% ipython --no-banner

In [1]: import numpy as np

In [2]: np.set_printoptions(precision=2, suppress=True, linewidth=140, sign=" ")

In [3]: F = np.loadtxt("sample13.csv", delimiter=",")

In [4]: F
Out[4]: 
array([[ 0.,  0.,  1.,  0.,  1.,  0.,  0.,  1.,  0.,  0.],
       [ 0.,  0.,  0.,  0.,  0.,  0.,  0.,  0.,  0.,  0.],
       [ 1.,  0.,  0.,  0.,  1.,  1.,  0.,  0.,  1.,  1.],
       [ 0.,  0.,  0.,  0.,  0.,  0.,  1.,  0.,  0.,  0.],
       [ 1.,  0.,  1.,  0.,  0.,  1.,  0.,  1.,  1.,  1.],
       [ 0.,  0.,  1.,  0.,  1.,  0.,  0.,  1.,  1.,  0.],
       [ 0.,  0.,  0.,  1.,  0.,  0.,  0.,  0.,  0.,  0.],
       [ 1.,  0.,  0.,  0.,  1.,  1.,  0.,  0.,  1.,  1.],
       [ 0.,  0.,  1.,  0.,  1.,  1.,  0.,  1.,  0.,  1.],
       [ 0.,  0.,  1.,  0.,  1.,  0.,  0.,  1.,  1.,  0.]])

In [5]: # column 7 repeats column 2

In [6]: rank = np.linalg.matrix_rank(F)

In [7]: rank
Out[7]: np.int64(7)

In [8]: ns = np.linalg.svd(F)[2][rank:].T

In [9]: np.round(ns @ ns.T, 2) + 0
Out[9]: 
array([[ 0. ,  0. ,  0. ,  0. ,  0. ,  0. ,  0. ,  0. ,  0. ,  0. ],
       [ 0. ,  1. ,  0. ,  0. ,  0. ,  0. ,  0. ,  0. ,  0. ,  0. ],
       [ 0. ,  0. ,  0.5,  0. ,  0. ,  0. ,  0. , -0.5,  0. ,  0. ],
       [ 0. ,  0. ,  0. ,  0. ,  0. ,  0. ,  0. ,  0. ,  0. ,  0. ],
       [ 0. ,  0. ,  0. ,  0. ,  0. ,  0. ,  0. ,  0. ,  0. ,  0. ],
       [ 0. ,  0. ,  0. ,  0. ,  0. ,  0.5,  0. ,  0. ,  0. , -0.5],
       [ 0. ,  0. ,  0. ,  0. ,  0. ,  0. ,  0. ,  0. ,  0. ,  0. ],
       [ 0. ,  0. , -0.5,  0. ,  0. ,  0. ,  0. ,  0.5,  0. ,  0. ],
       [ 0. ,  0. ,  0. ,  0. ,  0. ,  0. ,  0. ,  0. ,  0. ,  0. ],
       [ 0. ,  0. ,  0. ,  0. ,  0. , -0.5,  0. ,  0. ,  0. ,  0.5]])

In [10]: [int(np.linalg.matrix_rank(F[:i])) for i in range(1, len(F) + 1)]
Out[10]: [1, 1, 2, 3, 4, 5, 6, 6, 7, 7]

In [11]: np.linalg.lstsq(F[:-1].T, F[-1])[2]
Out[11]: np.int32(7)

In [12]: np.allclose(F[:-1].T @ np.linalg.lstsq(F[:-1].T, F[-1])[0], F[-1])
Out[12]: True

In [13]: round(float(np.trace(np.linalg.pinv(F) @ F)), 2)
Out[13]: 7.0

In [14]: np.abs(np.diag(np.linalg.qr(F)[1])) > 1e-9
Out[14]: array([ True, False,  True,  True,  True,  True,  True, False,  True, False])

In [15]: [round(float(np.linalg.det(F[:i, :i])), 2) + 0 for i in range(1, 11)]
Out[15]: [0.0, 0.0, 0.0, 0.0, 0.0, 0.0, 0.0, 0.0, 0.0, 0.0]

In [16]: np.all(np.linalg.eigvalsh(F) > 0)
Out[16]: np.False_

In [17]: round(float(np.linalg.eigvalsh(F).min()), 2)
Out[17]: -2.51

In [18]: np.argsort(-np.linalg.norm(F, axis=0).round(6), kind="stable")[:3]
Out[18]: array([ 4,  2,  7])

In [19]: np.linalg.cond(F) > 100
Out[19]: np.True_

In [20]: round(np.linalg.norm(F, 2) / np.linalg.norm(F), 2)
Out[20]: np.float64(0.81)

In [21]: np.linalg.matrix_rank(F, rtol=0.1)
Out[21]: np.int64(6)

In [22]: U, s, Vt = np.linalg.svd(F)

In [23]: evecs = Vt[:(s > 1e-8).sum()]

In [24]: rng = np.random.default_rng(37)

In [25]: x0 = F[0] + 4 * F[9] + rng.integers(2) * np.eye(10)[6]

In [26]: x0
Out[26]: array([ 0.,  0.,  5.,  0.,  5.,  0.,  0.,  5.,  4.,  0.])

In [27]: np.round(np.diag(evecs.T @ evecs), 2) + 0
Out[27]: array([ 1. ,  0. ,  0.5,  1. ,  1. ,  0.5,  1. ,  0.5,  1. ,  0.5])

In [28]: np.allclose(evecs.T @ evecs @ x0, x0)
Out[28]: True

In [29]: feats = np.loadtxt("case18.csv", delimiter=",")

In [30]: feats
Out[30]: 
array([[ 0.29, -0.43, -0.71,  0.14, -0.43,  0.14],
       [-0.43,  0.74, -0.43,  0.09, -0.26,  0.09],
       [-0.71, -0.43,  0.29,  0.14, -0.43,  0.14],
       [ 0.14,  0.09,  0.14,  0.97,  0.09, -0.03],
       [-0.43, -0.26, -0.43,  0.09,  0.74,  0.09],
       [ 0.14,  0.09,  0.14, -0.03,  0.09,  0.97]])

In [31]: np.linalg.svd(feats, compute_uv=False)
Out[31]: array([ 1.,  1.,  1.,  1.,  1.,  1.])

In [32]: np.round(feats @ feats.T, 2) + 0
Out[32]: 
array([[ 1.,  0.,  0.,  0.,  0.,  0.],
       [ 0.,  1.,  0.,  0.,  0.,  0.],
       [ 0.,  0.,  1.,  0.,  0.,  0.],
       [ 0.,  0.,  0.,  1.,  0.,  0.],
       [ 0.,  0.,  0.,  0.,  1.,  0.],
       [ 0.,  0.,  0.,  0.,  0.,  1.]])

In [33]: np.linalg.norm(feats, axis=0)
Out[33]: array([ 1.,  1.,  1.,  1.,  1.,  1.])

In [34]: np.round(feats.T @ feats, 2) + 0
Out[34]: 
array([[ 1.,  0.,  0.,  0.,  0.,  0.],
       [ 0.,  1.,  0.,  0.,  0.,  0.],
       [ 0.,  0.,  1.,  0.,  0.,  0.],
       [ 0.,  0.,  0.,  1.,  0.,  0.],
       [ 0.,  0.,  0.,  0.,  1.,  0.],
       [ 0.,  0.,  0.,  0.,  0.,  1.]])

In [35]: round(feats[:, 1] @ feats[:, 3], 2)
Out[35]: np.float64(0.0)

In [36]: np.linalg.pinv(feats)
Out[36]: 
array([[ 0.29, -0.43, -0.71,  0.14, -0.43,  0.14],
       [-0.43,  0.74, -0.43,  0.09, -0.26,  0.09],
       [-0.71, -0.43,  0.29,  0.14, -0.43,  0.14],
       [ 0.14,  0.09,  0.14,  0.97,  0.09, -0.03],
       [-0.43, -0.26, -0.43,  0.09,  0.74,  0.09],
       [ 0.14,  0.09,  0.14, -0.03,  0.09,  0.97]])

In [37]: def softmax(z):
    ...:     e = np.exp(z - z.max(axis=-1, keepdims=True))
    ...:     return e / e.sum(axis=-1, keepdims=True)
    ...: 

In [38]: np.round(softmax(10 * feats[1]), 2) + 0
Out[38]: array([ 0.,  1.,  0.,  0.,  0.,  0.])

In [39]: softmax(feats[1] + 4)
Out[39]: array([ 0.1 ,  0.33,  0.1 ,  0.17,  0.12,  0.17])

In [40]: S = feats @ feats.T / np.sqrt(6)

In [41]: softmax(S)
Out[41]: 
array([[ 0.23,  0.15,  0.15,  0.15,  0.15,  0.15],
       [ 0.15,  0.23,  0.15,  0.15,  0.15,  0.15],
       [ 0.15,  0.15,  0.23,  0.15,  0.15,  0.15],
       [ 0.15,  0.15,  0.15,  0.23,  0.15,  0.15],
       [ 0.15,  0.15,  0.15,  0.15,  0.23,  0.15],
       [ 0.15,  0.15,  0.15,  0.15,  0.15,  0.23]])

In [42]: softmax(S).round(6).argmax(axis=1)
Out[42]: array([ 0,  1,  2,  3,  4,  5])

In [43]: np.linalg.norm(feats, axis=1)
Out[43]: array([ 1.,  1.,  1.,  1.,  1.,  1.])

In [44]: round(np.linalg.norm(feats[5] - feats[2]), 2)
Out[44]: np.float64(1.41)

In [45]: round(np.linalg.norm(feats, 2), 2)
Out[45]: np.float64(1.0)

In [46]: round(np.linalg.norm(feats, 1), 2), np.round(np.linalg.norm(feats, np.inf), 2)
Out[46]: (np.float64(2.14), np.float64(2.14))

In [47]: round(float(np.linalg.norm(feats) ** 2 / np.linalg.norm(feats, 2) ** 2), 2)
Out[47]: 6.0

In [48]: feats[5] @ feats[2]
Out[48]: np.float64(0.0)

In [49]: np.linalg.norm(feats, axis=1).argmax()
Out[49]: np.int64(0)

In [50]: round(np.linalg.norm(feats, "nuc"), 2)
Out[50]: np.float64(6.0)

In [51]: round(np.linalg.norm(feats[5], 1), 2), np.round(np.linalg.norm(feats[5], np.inf), 2)
Out[51]: (np.float64(1.46), np.float64(0.97))

In [52]: w, evecs = np.linalg.eigh(feats)

In [53]: np.round(evecs.T @ feats @ evecs, 2) + 0
Out[53]: 
array([[-1.,  0.,  0.,  0.,  0.,  0.],
       [ 0.,  1.,  0.,  0.,  0.,  0.],
       [ 0.,  0.,  1.,  0.,  0.,  0.],
       [ 0.,  0.,  0.,  1.,  0.,  0.],
       [ 0.,  0.,  0.,  0.,  1.,  0.],
       [ 0.,  0.,  0.,  0.,  0.,  1.]])

In [54]: w
Out[54]: array([-1.,  1.,  1.,  1.,  1.,  1.])

In [55]: np.unique(w.round(6) + 0, return_counts=True)[1]
Out[55]: array([ 1,  5])

In [56]: (w > 1e-8).sum(), (w < -1e-8).sum()
Out[56]: (np.int64(5), np.int64(1))

In [57]: round(w.sum(), 2), np.trace(feats)
Out[57]: (np.float64(4.0), np.float64(4.0))

In [58]: np.linalg.eigvalsh(feats + -2 * np.eye(6))
Out[58]: array([-3., -1., -1., -1., -1., -1.])

In [59]: x0 = np.array([-7, 5, -1, 8, -5, -4])

In [60]: np.sort(np.abs(np.degrees(np.angle(np.linalg.eigvals(feats)))))
Out[60]: array([   0.,    0.,    0.,    0.,    0.,  180.])

In [61]: feats.T @ (feats @ x0)
Out[61]: array([-7.,  5., -1.,  8., -5., -4.])

In [62]: round(float(np.linalg.det(feats)), 2)
Out[62]: -1.0
